$ python3 -q
>>> import numpy as np
>>> np.set_printoptions(suppress=True, linewidth=120)
>>> mat = np.loadtxt("run0.csv", delimiter=",")
>>> mat
array([[-3.,  1.,  0.,  0.],
       [ 0., -3.,  1.,  0.],
       [ 0.,  0., -3.,  1.],
       [ 0.,  0.,  0., -3.]])
>>> # triangular: eigenvalues sit on the diagonal
>>> round(np.linalg.det(mat), 3)
np.float64(81.0)
>>> np.allclose(mat, mat.T)
False
>>> mat @ mat
array([[ 9., -6.,  1.,  0.],
       [ 0.,  9., -6.,  1.],
       [ 0.,  0.,  9., -6.],
       [ 0.,  0.,  0.,  9.]])
>>> np.einsum("ii->", mat)
np.float64(-12.0)
>>> np.kron(np.eye(2, dtype=int), mat)
array([[-3.,  1.,  0.,  0., -0.,  0.,  0.,  0.],
       [ 0., -3.,  1.,  0.,  0., -0.,  0.,  0.],
       [ 0.,  0., -3.,  1.,  0.,  0., -0.,  0.],
       [ 0.,  0.,  0., -3.,  0.,  0.,  0., -0.],
       [-0.,  0.,  0.,  0., -3.,  1.,  0.,  0.],
       [ 0., -0.,  0.,  0.,  0., -3.,  1.,  0.],
       [ 0.,  0., -0.,  0.,  0.,  0., -3.,  1.],
       [ 0.,  0.,  0., -0.,  0.,  0.,  0., -3.]])
>>> np.prod(np.diag(mat)), round(float(np.linalg.det(mat)), 3)
(np.float64(81.0), 81.0)
>>> np.round(np.linalg.matrix_power(mat - np.diag(np.diag(mat)), 4), 3)
array([[0., 0., 0., 0.],
       [0., 0., 0., 0.],
       [0., 0., 0., 0.],
       [0., 0., 0., 0.]])
>>> [int(np.linalg.matrix_rank(np.linalg.matrix_power(mat, p))) for p in range(1, 5)]
[4, 4, 4, 4]
>>> rng = np.random.default_rng(56308)
>>> z = rng.permutation(4)
>>> out = mat[:, z] * rng.choice([-1, 1], 4)
>>> out
array([[ 0.,  0.,  3.,  1.],
       [ 1.,  0., -0., -3.],
       [-3.,  1., -0.,  0.],
       [ 0., -3., -0.,  0.]])
>>> Uu, _, Vh = np.linalg.svd(mat.T @ out)
>>> np.round(np.linalg.lstsq(mat, out)[0], 3) + 0
array([[ 0.,  0., -1.,  0.],
       [ 0.,  0.,  0.,  1.],
       [ 1.,  0.,  0.,  0.],
       [ 0.,  1.,  0.,  0.]])
>>> A = np.loadtxt("mat.csv", delimiter=",")
>>> A.round(3)
array([[-1.923,  0.385],
       [ 0.385, -0.077]])
>>> # column 0 is much longer than the rest
>>> round(np.trace(np.linalg.pinv(A) @ A), 3)
np.float64(1.0)
>>> np.round(A @ np.linalg.pinv(A) @ A, 3)
array([[-1.923,  0.385],
       [ 0.385, -0.077]])
>>> np.unique(A.round(6), axis=0).shape
(2, 2)
>>> np.linalg.lstsq(A[:-1].T, A[-1])[2]
np.int32(1)
>>> Uu, sv, Vh = np.linalg.svd(A)
>>> V = Vh[:(sv > 1e-8).sum()]
>>> vec = A[1] + 5 * A[0] + rng.integers(2) * np.eye(2)[0]
>>> vec.round(3)
array([-9.231,  1.846])
>>> round(np.linalg.norm(vec - V.T @ V @ vec), 3)
np.float64(0.0)
>>> np.round(np.einsum("ii->", A), 3)
np.float64(-2.0)
>>> round(float(np.linalg.det(2 * A)), 3), np.round(np.linalg.det(A), 3)
(0.0, np.float64(0.0))
>>> ev, V = np.linalg.eigh(A)
>>> vec = np.array([2, 2])
>>> round(float(vec @ A @ vec / (vec @ vec)), 3), np.round(ev[0], 3), round(float(ev[-1]), 3)
(-0.615, np.float64(-2.0), 0.0)
>>> round(float(vec @ A @ vec), 3)
-4.923
>>> np.round(V * np.abs(ev) @ V.T, 3)
array([[ 1.923, -0.385],
       [-0.385,  0.077]])
>>> np.round(np.linalg.eigvalsh(A[1:, 1:]), 3)
array([-0.077])
>>> np.round(V * np.maximum(ev, 0) @ V.T, 3) + 0
array([[0., 0.],
       [0., 0.]])
